% python3 -q
>>> import numpy as np
>>> np.set_printoptions(precision=2, suppress=True, linewidth=100, floatmode="fixed")
>>> def tidy(a):
...     return np.round(a, 2) + 0
... 
>>> feats = np.load("x.npy")
>>> print(feats)
[[-0.72 -0.13 -1.80 -2.19  1.08 -0.19 -0.39 -1.30]
 [ 0.71  0.49  0.47  0.51  0.38 -0.92 -2.48  0.15]
 [-0.71 -0.10 -1.81 -2.19  1.10 -0.23 -0.41 -1.30]
 [ 0.71  0.87 -0.79 -1.21  1.88 -2.02 -5.41 -0.89]
 [-0.75  0.25 -3.11 -3.91  2.61 -1.30 -3.28 -2.37]
 [ 0.68  0.91 -0.78 -1.20  1.88 -1.98 -5.44 -0.90]
 [-0.70 -0.13 -1.81 -2.23  1.11 -0.16 -0.40 -1.30]
 [-0.02 -0.02 -0.01 -0.01 -0.02  0.01  0.01 -0.05]
 [ 0.73  0.49  0.53  0.48  0.38 -0.91 -2.51  0.21]
 [-0.68 -0.11 -1.80 -2.19  1.11 -0.22 -0.39 -1.32]
 [ 0.71  0.92 -0.78 -1.18  1.91 -1.99 -5.37 -0.88]
 [ 0.71  0.91 -0.79 -1.17  1.88 -2.01 -5.38 -0.90]
 [ 0.00  0.81 -2.58 -3.40  3.01 -2.22 -5.81 -2.18]
 [ 0.01  0.01  0.01 -0.01  0.00 -0.01  0.00 -0.01]
 [ 0.74  0.48  0.50  0.52  0.40 -0.88 -2.50  0.19]
 [-1.40 -0.18 -3.58 -4.39  2.19 -0.39 -0.82 -2.58]
 [-0.68  0.30 -3.09 -3.91  2.62 -1.27 -3.31 -2.44]
 [ 0.73  0.91 -0.84 -1.17  1.89 -2.00 -5.42 -0.86]
 [ 1.41  0.97  0.99  0.96  0.82 -1.78 -4.98  0.41]
 [-0.66 -0.06 -1.84 -2.20  1.08 -0.22 -0.39 -1.30]
 [ 0.70  0.92 -0.79 -1.21  1.85 -2.04 -5.42 -0.91]
 [-0.70 -0.09 -1.79 -2.22  1.11 -0.22 -0.42 -1.28]
 [-0.72  0.33 -3.10 -3.88  2.61 -1.29 -3.30 -2.42]
 [ 0.71  0.88 -0.74 -1.23  1.89 -2.01 -5.41 -0.92]]
>>> other = np.c_[feats[:, :1] @ np.array([[-1]]), np.array([5, -5, -1, -5, -3, 3, -1, -3, -3, 1, 4, 4, 4, 5, -1, -2, -4, 1, -2, -1, -4, -4, 5, 3])]
>>> print(other)
[[ 0.72  5.00]
 [-0.71 -5.00]
 [ 0.71 -1.00]
 [-0.71 -5.00]
 [ 0.75 -3.00]
 [-0.68  3.00]
 [ 0.70 -1.00]
 [ 0.02 -3.00]
 [-0.73 -3.00]
 [ 0.68  1.00]
 [-0.71  4.00]
 [-0.71  4.00]
 [ 0.00  4.00]
 [-0.01  5.00]
 [-0.74 -1.00]
 [ 1.40 -2.00]
 [ 0.68 -4.00]
 [-0.73  1.00]
 [-1.41 -2.00]
 [ 0.66 -1.00]
 [-0.70 -4.00]
 [ 0.70 -4.00]
 [ 0.72  5.00]
 [-0.71  3.00]]
>>> print(np.linalg.matrix_rank(other))
2
>>> print(tidy(np.linalg.lstsq(feats, other[:, 0])[0]))
[-1.00  0.00  0.00  0.00  0.00  0.00  0.00  0.00]
>>> x = np.array([7, 3])
>>> y = other @ x
>>> print(tidy(np.linalg.pinv(other) @ other))
[[1.00 0.00]
 [0.00 1.00]]
>>> print(tidy(np.linalg.solve(other.T @ other, other.T @ y)))
[7.00 3.00]
>>> rng = np.random.default_rng(631)
>>> y = y + 0.3 * rng.normal(size=24)
>>> print(tidy(y))
[ 20.06 -19.49   2.35 -20.04  -3.53   4.39   2.37  -8.24 -14.21   7.78   6.57   7.32  11.88  14.12
  -8.15   3.53  -7.43  -2.43 -15.69   1.57 -16.65  -7.32  20.53   4.04]
>>> c, *_ = np.linalg.lstsq(other, y)
>>> print(tidy(np.linalg.norm(y - other @ c)))
1.57
>>> print(c.round())
[7.00 3.00]
>>> print(tidy(c))
[7.00 2.98]
>>> print([round(float(np.linalg.norm(np.linalg.solve(other.T @ other + lam * np.eye(2), other.T @ y))), 2) for lam in (0, 1, 10, 100)])
[7.61, 7.16, 4.94, 2.35]
